$ ipython --no-banner

In [1]: import numpy as np

In [2]: import numpy.linalg as la

In [3]: np.set_printoptions(precision=3, suppress=True, linewidth=160, floatmode="fixed")

In [4]: rnd = lambda a: np.round(a, 3) + 0

In [5]: r0 = np.array([1, 2, 3, -1, -2, -2, 0])

In [6]: A = -1 * np.eye(7) + np.outer(r0, r0)

In [7]: A
Out[7]: 
array([[ 0.000,  2.000,  3.000, -1.000, -2.000, -2.000,  0.000],
       [ 2.000,  3.000,  6.000, -2.000, -4.000, -4.000,  0.000],
       [ 3.000,  6.000,  8.000, -3.000, -6.000, -6.000,  0.000],
       [-1.000, -2.000, -3.000,  0.000,  2.000,  2.000,  0.000],
       [-2.000, -4.000, -6.000,  2.000,  3.000,  4.000,  0.000],
       [-2.000, -4.000, -6.000,  2.000,  4.000,  3.000,  0.000],
       [ 0.000,  0.000,  0.000,  0.000,  0.000,  0.000, -1.000]])

In [8]: left, sigma, Vt = la.svd(A)

In [9]: rnd(sigma)
Out[9]: array([22.000,  1.000,  1.000,  1.000,  1.000,  1.000,  1.000])

In [10]: other = left[:, :1] @ np.diag(sigma[:1]) @ Vt[:1]

In [11]: rnd(la.norm(A - other, 2)), rnd(sigma[1])
Out[11]: (np.float64(1.0), np.float64(1.0))

In [12]: la.matrix_rank(A, rtol=0.05)
Out[12]: np.int64(1)

In [13]: rng = np.random.default_rng(2918)

In [14]: other = A + rng.integers(-2, 3, (7, 1)) @ rng.integers(-2, 3, (1, 7))

In [15]: other
Out[15]: 
array([[  2.000,   1.000,   4.000,   1.000,   0.000,  -2.000,   0.000],
       [  2.000,   3.000,   6.000,  -2.000,  -4.000,  -4.000,   0.000],
       [ -1.000,   8.000,   6.000,  -7.000, -10.000,  -6.000,   0.000],
       [ -3.000,  -1.000,  -4.000,  -2.000,   0.000,   2.000,   0.000],
       [  2.000,  -6.000,  -4.000,   6.000,   7.000,   4.000,   0.000],
       [ -2.000,  -4.000,  -6.000,   2.000,   4.000,   3.000,   0.000],
       [  0.000,   0.000,   0.000,   0.000,   0.000,   0.000,  -1.000]])

In [16]: rnd(la.svd(other - A, compute_uv=False))
Out[16]: array([11.832,  0.000,  0.000,  0.000,  0.000,  0.000,  0.000])

In [17]: np.abs(other - A).sum(axis=1)
Out[17]: array([ 8.000,  0.000, 16.000,  8.000, 16.000,  0.000,  0.000])

In [18]: la.matrix_rank(other - A, tol=1e-8)
Out[18]: np.int64(1)
